% python3 -q
>>> import numpy as np
>>> np.set_printoptions(precision=2, suppress=True, linewidth=200, legacy="1.25")
>>> tidy = lambda a: np.round(a, 2) + 0
>>> m1 = np.load("layer5.npy")
>>> m1
array([[-1.8, -0.7, -1. ],
       [ 0.2, -0.6,  2.6],
       [-0.7, -0.6,  0.7],
       [-0.4, -0.3,  0.7],
       [-1. ,  0.7,  1.2]])
>>> P = m1 @ np.linalg.solve(m1.T @ m1, m1.T)
>>> tidy(np.trace(P))
3.0
>>> np.linalg.matrix_rank(np.eye(5) - P)
2
>>> tidy(P)
array([[ 0.84, -0.18,  0.3 ,  0.13,  0.  ],
       [-0.18,  0.8 ,  0.28,  0.22, -0.01],
       [ 0.3 ,  0.28,  0.26,  0.16, -0.03],
       [ 0.13,  0.22,  0.16,  0.1 ,  0.06],
       [ 0.  , -0.01, -0.03,  0.06,  1.  ]])
>>> tidy((np.eye(5) - P) @ m1)
array([[0., 0., 0.],
       [0., 0., 0.],
       [0., 0., 0.],
       [0., 0., 0.],
       [0., 0., 0.]])
>>> tidy(P @ m1[:, 2])
array([-1. ,  2.6,  0.7,  0.7,  1.2])
>>> B = np.c_[m1[:, :2] @ np.array([[1, 1], [0, 2]]), np.array([-1, -2, 2, -2, -2])]
>>> tidy(B)
array([[-1.8, -3.2, -1. ],
       [ 0.2, -1. , -2. ],
       [-0.7, -1.9,  2. ],
       [-0.4, -1. , -2. ],
       [-1. ,  0.4, -2. ]])
>>> tidy(np.linalg.norm(np.linalg.qr(m1)[0].T @ B, axis=0) ** 2 / ((B ** 2).sum(axis=0) + 1e-12))
array([1.  , 1.  , 0.41])
>>> x = np.array([5, 1, 1])
>>> rhs = m1 @ x
>>> tidy(np.linalg.pinv(m1) @ m1)
array([[1., 0., 0.],
       [0., 1., 0.],
       [0., 0., 1.]])
>>> tidy(np.linalg.solve(m1.T @ m1, m1.T @ rhs))
array([5., 1., 1.])
>>> tidy(rhs)
array([-10.7,   3. ,  -3.4,  -1.6,  -3.1])
>>> rng = np.random.default_rng(241071)
>>> rhs = rhs + 0.05 * rng.normal(size=5)
>>> tidy(rhs)
array([-10.71,   2.97,  -3.39,  -1.61,  -3.04])
>>> coef, *_ = np.linalg.lstsq(m1, rhs)
>>> coef.round()
array([5., 1., 1.])
>>> [round(float(np.linalg.norm(np.linalg.solve(m1.T @ m1 + lam * np.eye(3), m1.T @ rhs))), 2) for lam in (0, 1, 10, 100)]
[5.19, 4.37, 1.83, 0.27]
